>>> import numpy as np
>>> np.set_printoptions(precision=2, suppress=True, linewidth=100, legacy="1.25")
>>> def rnd(a):
...     return np.round(a, 2) + 0
... 
>>> feats = np.load("w.npy")
>>> feats
array([[ 0.,  1., -6., -2., -9., -3.],
       [ 1.,  0.,  0.,  0.,  0.,  0.],
       [-6.,  0.,  0.,  0.,  0.,  0.],
       [-2.,  0.,  0.,  0.,  0.,  0.],
       [-9.,  0.,  0.,  0.,  0.,  0.],
       [-3.,  0.,  0.,  0.,  0.,  0.]])
>>> # rank 2
>>> rank = np.linalg.matrix_rank(feats)
>>> rank
2
>>> null = np.linalg.svd(feats)[2][rank:].T
>>> np.allclose(feats @ null, 0)
True
>>> rnd(null @ null.T)
array([[ 0.  ,  0.  ,  0.  ,  0.  ,  0.  ,  0.  ],
       [ 0.  ,  0.99,  0.05,  0.02,  0.07,  0.02],
       [ 0.  ,  0.05,  0.73, -0.09, -0.41, -0.14],
       [ 0.  ,  0.02, -0.09,  0.97, -0.14, -0.05],
       [ 0.  ,  0.07, -0.41, -0.14,  0.38, -0.21],
       [ 0.  ,  0.02, -0.14, -0.05, -0.21,  0.93]])
>>> np.linalg.matrix_rank(feats.T @ feats), np.linalg.matrix_rank(feats @ feats.T)
(2, 2)
>>> rnd(feats @ null)
array([[0., 0., 0., 0.],
       [0., 0., 0., 0.],
       [0., 0., 0., 0.],
       [0., 0., 0., 0.],
       [0., 0., 0., 0.],
       [0., 0., 0., 0.]])
>>> [int(np.linalg.matrix_rank(np.delete(feats, i, axis=0))) for i in range(6)]
[1, 2, 2, 2, 2, 2]
>>> rng = np.random.default_rng(6343)
>>> idx = rng.permutation(6)
>>> idx
array([3, 1, 5, 2, 0, 4])
>>> other = feats[idx][:, idx]
>>> np.allclose(other, feats)
False
>>> vals, vecs = np.linalg.eigh(feats)
>>> x0 = np.array([7, 5, 3, -6, 0, 7])
>>> np.abs(feats).sum(axis=1).max(), rnd(np.abs(vals).max())
(21.0, 11.45)
>>> rnd(x0 @ feats @ x0 / (x0 @ x0)), rnd(vals[0]), rnd(vals[-1])
(-1.83, -11.45, 11.45)
>>> other = feats + rng.integers(-2, 3, (6, 2)) @ rng.integers(-2, 3, (2, 6))
>>> other
array([[  0.,   1.,  -4.,  -3., -11.,  -3.],
       [  3.,  -1.,  -4.,   2.,   4.,   0.],
       [ -8.,   1.,  -4.,   2.,   4.,   0.],
       [ -2.,   0.,  -2.,   1.,   2.,   0.],
       [ -7.,  -1.,  -4.,   2.,   4.,   0.],
       [ -3.,   0.,   2.,  -1.,  -2.,   0.]])
>>> rnd(np.linalg.svd(other - feats, compute_uv=False))
array([11.68,  3.68,  0.  ,  0.  ,  0.  ,  0.  ])
>>> np.linalg.matrix_rank(other - feats, tol=1e-8)
2
>>> X = np.load("a.npy")
>>> X
array([[-3.21, -2.9 , -2.92, -2.45,  4.28,  1.68,  1.52, -6.58],
       [ 0.22,  6.01,  6.78, -1.75, -1.65, -1.19,  1.33, -2.99],
       [ 4.04,  0.45, -6.07,  5.44,  0.12,  0.33,  3.43, -2.27],
       [-0.96, -0.52, -5.47, -2.27, -3.67, -6.58, -1.1 ,  2.4 ],
       [-1.83, -3.9 , -0.04, -5.74, -5.99, -1.01,  2.63, -2.15],
       [ 1.24,  3.21, -0.22, -3.34, -2.14,  2.19,  6.71, -4.74],
       [-0.55, -0.84,  3.25,  0.82, -5.51,  0.67,  7.11,  2.53],
       [-0.98,  7.08,  3.27,  2.19,  1.56, -1.61, -3.17, -4.28],
       [-2.59,  0.02,  3.87,  0.94,  2.47, -4.57, -7.1 , -0.11],
       [-5.98,  0.2 ,  1.58, -0.34,  1.67,  0.37, -3.45,  6.84],
       [ 0.78, -6.  , -1.68,  1.98,  2.08, -4.56,  3.32,  4.52],
       [-7.47,  0.12, -3.01,  1.21, -1.27,  4.53, -2.45, -2.36],
       [-2.03, -1.53,  7.13, -4.1 ,  4.7 ,  0.22,  1.45, -1.27],
       [ 4.82, -4.3 ,  3.42,  0.88, -2.4 ,  2.3 ,  5.71, -1.46],
       [-4.99, -6.08,  0.2 ,  2.07,  4.52, -1.07, -2.86, -2.01]])
>>> vals, vecs = np.linalg.eigh(feats)
>>> rnd(vals)
array([-11.45,   0.  ,   0.  ,   0.  ,   0.  ,  11.45])
>>> rnd(np.linalg.svd(feats, compute_uv=False))
array([11.45, 11.45,  0.  ,  0.  ,  0.  ,  0.  ])
>>> other = np.c_[X[:, :4] @ np.array([[4, -3, 2, -4], [2, 5, -5, -4], [-3, 1, -2, -5], [-4, 2, 5, 5]]), np.array([1, 0, -3, -2, 1, -3, -1, -1, 0, 1, -2, -2, -1, 3, 0])]
>>> rnd(other)
array([[ -0.08, -12.69,   1.67,  26.79,   1.  ],
       [ -0.44,  32.67, -51.92, -67.57,   0.  ],
       [ 13.51,  -5.06,  45.17,  39.59,  -3.  ],
       [ 20.61,  -9.73,   0.27,  21.92,  -2.  ],
       [  7.96, -25.53, -12.78,  -5.58,   1.  ],
       [ 25.4 ,   5.43, -29.83, -33.4 ,  -3.  ],
       [-16.91,   2.34,   0.7 ,  -6.59,  -1.  ],
       [ -8.33,  45.99, -32.95, -29.8 ,  -1.  ],
       [-25.69,  13.62,  -8.32,  -4.37,   0.  ],
       [-26.9 ,  19.84, -17.82,  13.52,   1.  ],
       [-11.76, -30.06,  44.82,  39.18,  -2.  ],
       [-25.45,  22.42,  -3.47,  50.5 ,  -2.  ],
       [-16.17,  -2.63, -31.17, -41.91,  -1.  ],
       [ -3.1 , -30.78,  28.7 , -14.78,   3.  ],
       [-41.  , -11.09,  30.37,  53.63,   0.  ]])
>>> rnd(np.linalg.lstsq(X, other[:, 0])[0])
array([ 4.,  2., -3., -4.,  0.,  0.,  0.,  0.])
>>> np.linalg.matrix_rank(other)
5
>>> np.linalg.matrix_rank(np.c_[X, other])
9
